% python3 -q
>>> import numpy as np
>>> import numpy.linalg as la
>>> np.set_printoptions(precision=1, suppress=True, linewidth=160, legacy="1.25")
>>> J = np.load("sample8.npy")
>>> J
array([[ 0,  0,  2,  2, -1,  0,  1],
       [ 0,  0,  1,  0,  0,  1,  0],
       [-2, -1,  0,  0, -2,  0,  1],
       [-2,  0,  0,  0,  0,  0,  1],
       [ 1,  0,  2,  0,  0,  0,  0],
       [ 0, -1,  0,  0,  0,  0, -1],
       [-1,  0, -1, -1,  0,  1,  0]])
>>> vec = np.array([0, 2, 1, 1, 1, 2, 0])
>>> J @ np.ones(7)
array([ 4.,  2., -4., -1.,  3., -2., -2.])
>>> (J * vec).sum(axis=1)
array([ 3,  3, -4,  0,  2, -2,  0])
>>> r0, g = J[0], J[6]
>>> r0 @ r0
10
>>> p = (r0 @ g) / (r0 @ r0) * r0
>>> round(la.norm(r0 + g) ** 2 + la.norm(r0 - g) ** 2, 1)
28.0
>>> np.outer(r0, g)
array([[ 0,  0,  0,  0,  0,  0,  0],
       [ 0,  0,  0,  0,  0,  0,  0],
       [-2,  0, -2, -2,  0,  2,  0],
       [-2,  0, -2, -2,  0,  2,  0],
       [ 1,  0,  1,  1,  0, -1,  0],
       [ 0,  0,  0,  0,  0,  0,  0],
       [-1,  0, -1, -1,  0,  1,  0]])
>>> rk = la.matrix_rank(J)
>>> rk
6
>>> null = la.svd(J)[2][rk:].T
>>> [int(la.matrix_rank(np.delete(J, i, axis=0))) for i in range(7)]
[6, 6, 6, 5, 6, 6, 6]
>>> np.round(null[:, 0] / null[np.abs(null[:, 0]).round(6).argmax(), 0], 1) + 0
array([-0.5,  1. ,  0.2,  0. , -0.5, -0.2, -1. ])
>>> null.shape
(7, 1)
>>> [int(la.matrix_rank(J[:i])) for i in range(1, len(J) + 1)]
[1, 2, 3, 4, 5, 6, 6]
>>> np.round(null @ null.T, 1) + 0
array([[ 0.1, -0.2,  0. ,  0. ,  0.1,  0. ,  0.2],
       [-0.2,  0.4,  0.1,  0. , -0.2, -0.1, -0.4],
       [ 0. ,  0.1,  0. ,  0. ,  0. ,  0. , -0.1],
       [ 0. ,  0. ,  0. ,  0. ,  0. ,  0. ,  0. ],
       [ 0.1, -0.2,  0. ,  0. ,  0.1,  0. ,  0.2],
       [ 0. , -0.1,  0. ,  0. ,  0. ,  0. ,  0.1],
       [ 0.2, -0.4, -0.1,  0. ,  0.2,  0.1,  0.4]])
>>> la.matrix_rank(J.T @ J), la.matrix_rank(J @ J.T)
(6, 6)
>>> round(float(np.trace(la.pinv(J) @ J)), 1)
6.0
>>> la.lstsq(J[:-1].T, J[-1])[2]
6
>>> [round(float(x), 1) for x in la.svd(J, compute_uv=False)[:3]]
[3.9, 3.9, 1.7]
>>> la.matrix_rank(J, rtol=0.1)
6
>>> la.cond(J) > 100
True
>>> rng = np.random.default_rng(109)
>>> lab = rng.integers(0, 3, 7)
>>> X = np.array([[1, 1, 4, 3, 2, 0, 4],
...     [2, 0, 2, 2, 0, 2, 2],
...     [1, 5, 1, 5, 4, 2, 0],
...     [3, 5, 4, 4, 1, 2, 3],
...     [5, 1, 5, 4, 0, 4, 3],
...     [3, 3, 2, 4, 4, 2, 2],
...     [1, 2, 0, 0, 1, 3, 5]]) * (lab[:, None] == lab)
>>> X
array([[1, 1, 0, 0, 2, 0, 0],
       [2, 0, 0, 0, 0, 0, 0],
       [0, 0, 1, 0, 0, 0, 0],
       [0, 0, 0, 4, 0, 2, 0],
       [5, 1, 0, 0, 0, 0, 0],
       [0, 0, 0, 4, 0, 2, 0],
       [0, 0, 0, 0, 0, 0, 5]])
>>> np.flatnonzero(la.matrix_power((X != 0) + (X.T != 0) + np.eye(7), 7)[5])
array([3, 5])
>>> X @ X
array([[13,  3,  0,  0,  2,  0,  0],
       [ 2,  2,  0,  0,  4,  0,  0],
       [ 0,  0,  1,  0,  0,  0,  0],
       [ 0,  0,  0, 24,  0, 12,  0],
       [ 7,  5,  0,  0, 10,  0,  0],
       [ 0,  0,  0, 24,  0, 12,  0],
       [ 0,  0,  0,  0,  0,  0, 25]])
>>> rk = la.matrix_rank(X)
>>> rk
6
>>> null = la.svd(X)[2][rk:].T
>>> la.matrix_rank(X.T @ X), la.matrix_rank(X @ X.T)
(6, 6)
>>> null.shape
(7, 1)
>>> np.allclose(X @ null, 0)
True
>>> np.round(X @ null, 1) + 0
array([[0.],
       [0.],
       [0.],
       [0.],
       [0.],
       [0.],
       [0.]])
>>> [int(la.matrix_rank(np.delete(X, i, axis=0))) for i in range(7)]
[5, 5, 5, 6, 5, 6, 5]
>>> la.cond(X) > 100
True
>>> [round(float(x), 1) for x in la.svd(X, compute_uv=False)[:3]]
[6.3, 5.6, 5.0]
>>> K = np.array([[2.5, 0.6, 1.6],
...     [-0.9, 1.0, -0.4],
...     [-0.7, -1.3, -1.6],
...     [1.6, -0.6, -0.3],
...     [-1.0, -0.4, -0.4],
...     [-0.2, -1.9, 0.9],
...     [0.7, -0.5, 0.6],
...     [1.7, 0.0, 0.0],
...     [0.4, 1.6, 0.5],
...     [-0.4, 0.7, 0.0],
...     [0.1, -0.7, 1.7],
...     [-2.0, 0.0, 0.7],
...     [0.5, 0.7, -0.8]])
>>> K[1] *= 10
>>> K
array([[ 2.5,  0.6,  1.6],
       [-9. , 10. , -4. ],
       [-0.7, -1.3, -1.6],
       [ 1.6, -0.6, -0.3],
       [-1. , -0.4, -0.4],
       [-0.2, -1.9,  0.9],
       [ 0.7, -0.5,  0.6],
       [ 1.7,  0. ,  0. ],
       [ 0.4,  1.6,  0.5],
       [-0.4,  0.7,  0. ],
       [ 0.1, -0.7,  1.7],
       [-2. ,  0. ,  0.7],
       [ 0.5,  0.7, -0.8]])
>>> W2 = K[[8, 5]].astype(float)
>>> for _ in range(7):
...     lab = la.norm(K[:, None] - W2, axis=-1).argmin(axis=1)
...     W2 = np.array([K[lab == j].mean(axis=0) for j in range(2)])
... 
>>> lab
array([1, 0, 1, 1, 1, 1, 1, 1, 1, 1, 1, 1, 1])
>>> np.abs(W2[1] - W2[0]).argmax()
1
>>> np.bincount(lab)
array([ 1, 12])
>>> W2[1] - W2[0]
array([  9.3, -10.2,   4.2])
